% ipython --no-banner

In [1]: import numpy as np

In [2]: import numpy.linalg as la

In [3]: np.set_printoptions(precision=3, suppress=True, linewidth=100, legacy="1.25")

In [4]: rnd = lambda a: np.round(a, 3) + 0

In [5]: data = np.load("arr.npy")

In [6]: rnd(data)
Out[6]: 
array([[-0.458, -0.605, -0.455, -0.465],
       [ 0.825, -0.56 , -0.007, -0.078],
       [ 0.275,  0.518, -0.154, -0.795],
       [ 0.183,  0.228, -0.877,  0.381]])

In [7]: x = np.array([-1, -3, 1, -1])

In [8]: target = data @ x

In [9]: c, lr = np.zeros(4), 1 / la.norm(data, 2) ** 2

In [10]: for i in range(200):
    ...:     c -= lr * data.T @ (data @ c - target)
    ...:     if i % 50 == 0: print(i, round(la.norm(data @ c - target), 3))
    ...: 
0 0.0
50 0.0
100 0.0
150 0.0

In [11]: print(rnd(la.cond(data)))
1.0

In [12]: print(rnd(c))
[-1. -3.  1. -1.]

In [13]: print(rnd(la.norm(data[1], 1)), rnd(la.norm(data[1], np.inf)))
1.47 0.825

In [14]: rnd(la.norm(data, 2))
Out[14]: 1.0

In [15]: mat = np.loadtxt("case12.csv", delimiter=",")

In [16]: mat
Out[16]: 
array([[-3., -6., -3., -6.,  0.,  3.,  0.],
       [-2., -4., -2., -4.,  0.,  2.,  0.],
       [-3., -6., -3., -6.,  0.,  3.,  0.],
       [-1., -2., -1., -2.,  0.,  1.,  0.],
       [-3., -6., -3., -6.,  0.,  3.,  0.]])

In [17]: rank = la.matrix_rank(mat)

In [18]: print(rank)
1

In [19]: null = la.svd(mat)[2][rank:].T

In [20]: null.shape
Out[20]: (7, 6)

In [21]: [int(la.matrix_rank(np.delete(mat, i, axis=0))) for i in range(5)]
Out[21]: [1, 1, 1, 1, 1]

In [22]: [int(la.matrix_rank(mat[:i])) for i in range(1, len(mat) + 1)]
Out[22]: [1, 1, 1, 1, 1]

In [23]: print(np.allclose(mat @ null, 0))
True
